$ ipython --no-banner

In [1]: import numpy as np

In [2]: np.set_printoptions(precision=2, suppress=True, linewidth=160)

In [3]: out = np.array([[0, 1, 1, 0, 1, 2, 1, 2],
   ...:     [2, 0, 1, 2, 2, 0, 0, 1],
   ...:     [2, 0, 0, 0, 0, 1, 2, 0],
   ...:     [0, 2, 1, 0, 2, 1, 1, 0],
   ...:     [1, 2, 1, 1, 0, 2, 0, 0],
   ...:     [1, 0, 1, 2, 0, 0, 2, 0],
   ...:     [0, 0, 2, 0, 2, 1, 2, 2]])

In [4]: feats = np.block([[np.zeros((7, 7)), out], [out.T, np.zeros((8, 8))]])

In [5]: print(feats)
[[0. 0. 0. 0. 0. 0. 0. 0. 1. 1. 0. 1. 2. 1. 2.]
 [0. 0. 0. 0. 0. 0. 0. 2. 0. 1. 2. 2. 0. 0. 1.]
 [0. 0. 0. 0. 0. 0. 0. 2. 0. 0. 0. 0. 1. 2. 0.]
 [0. 0. 0. 0. 0. 0. 0. 0. 2. 1. 0. 2. 1. 1. 0.]
 [0. 0. 0. 0. 0. 0. 0. 1. 2. 1. 1. 0. 2. 0. 0.]
 [0. 0. 0. 0. 0. 0. 0. 1. 0. 1. 2. 0. 0. 2. 0.]
 [0. 0. 0. 0. 0. 0. 0. 0. 0. 2. 0. 2. 1. 2. 2.]
 [0. 2. 2. 0. 1. 1. 0. 0. 0. 0. 0. 0. 0. 0. 0.]
 [1. 0. 0. 2. 2. 0. 0. 0. 0. 0. 0. 0. 0. 0. 0.]
 [1. 1. 0. 1. 1. 1. 2. 0. 0. 0. 0. 0. 0. 0. 0.]
 [0. 2. 0. 0. 1. 2. 0. 0. 0. 0. 0. 0. 0. 0. 0.]
 [1. 2. 0. 2. 0. 0. 2. 0. 0. 0. 0. 0. 0. 0. 0.]
 [2. 0. 1. 1. 2. 0. 1. 0. 0. 0. 0. 0. 0. 0. 0.]
 [1. 0. 2. 1. 0. 2. 2. 0. 0. 0. 0. 0. 0. 0. 0.]
 [2. 1. 0. 0. 0. 0. 2. 0. 0. 0. 0. 0. 0. 0. 0.]]

In [6]: vals, evecs = np.linalg.eigh(feats)

In [7]: x = np.array([2, -1, -1, -2, 0, -1, -3, 3, 0, -3, -1, 1, 3, -1, 0])

In [8]: print(np.abs(feats).sum(axis=1).max(), round(float(np.abs(vals).max()), 2))
9.0 6.91

In [9]: out = feats / np.linalg.norm(feats, axis=1, keepdims=True)

In [10]: cov = out @ out.T

In [11]: print(round(np.degrees(np.arccos(np.clip(cov[13, 11], -1, 1))), 2))
58.74

In [12]: print(np.argwhere(np.triu(np.abs(cov) > 0.95, 1)))
[]

In [13]: print(round(float(np.linalg.eigvalsh(feats).min()), 2))
-6.91

In [14]: print(np.all(np.linalg.eigvalsh(feats) > 0))
False

In [15]: M = np.loadtxt("x.csv", delimiter=",")

In [16]: print(M)
[[-0.21 -0.41 -0.34 -0.23  0.23 -1.25]
 [-0.41 -0.8   0.31  0.67 -1.25  0.73]
 [-0.34  0.31 -0.75 -0.75 -0.81 -0.07]
 [-0.23  0.67 -0.75  1.59  0.39 -0.03]
 [ 0.23 -1.25 -0.81  0.39 -0.26 -0.67]
 [-1.25  0.73 -0.07 -0.03 -0.67 -0.56]]

In [17]: cov = M.T @ M

In [18]: print(np.allclose(cov, cov.T))
True

In [19]: print(round(float(np.trace(cov)), 2), (M ** 2).sum())
17.0 17.0

In [20]: print(np.diag(cov))
[2.01 3.45 2.   3.74 2.93 2.88]

In [21]: print(cov)
[[ 2.01 -1.05  0.27 -0.21  1.43  0.55]
 [-1.05  3.45  0.12 -0.12  0.75  0.3 ]
 [ 0.27  0.12  2.   -0.66  0.11  1.31]
 [-0.21 -0.12 -0.66  3.74  0.26  0.54]
 [ 1.43  0.75  0.11  0.26  2.93 -0.61]
 [ 0.55  0.3   1.31  0.54 -0.61  2.88]]

In [22]: print(np.round(np.linalg.eigvalsh(cov)[::-1], 2) + 0)
[4. 4. 4. 4. 1. 0.]

In [23]: print((M @ M.T).shape)
(6, 6)
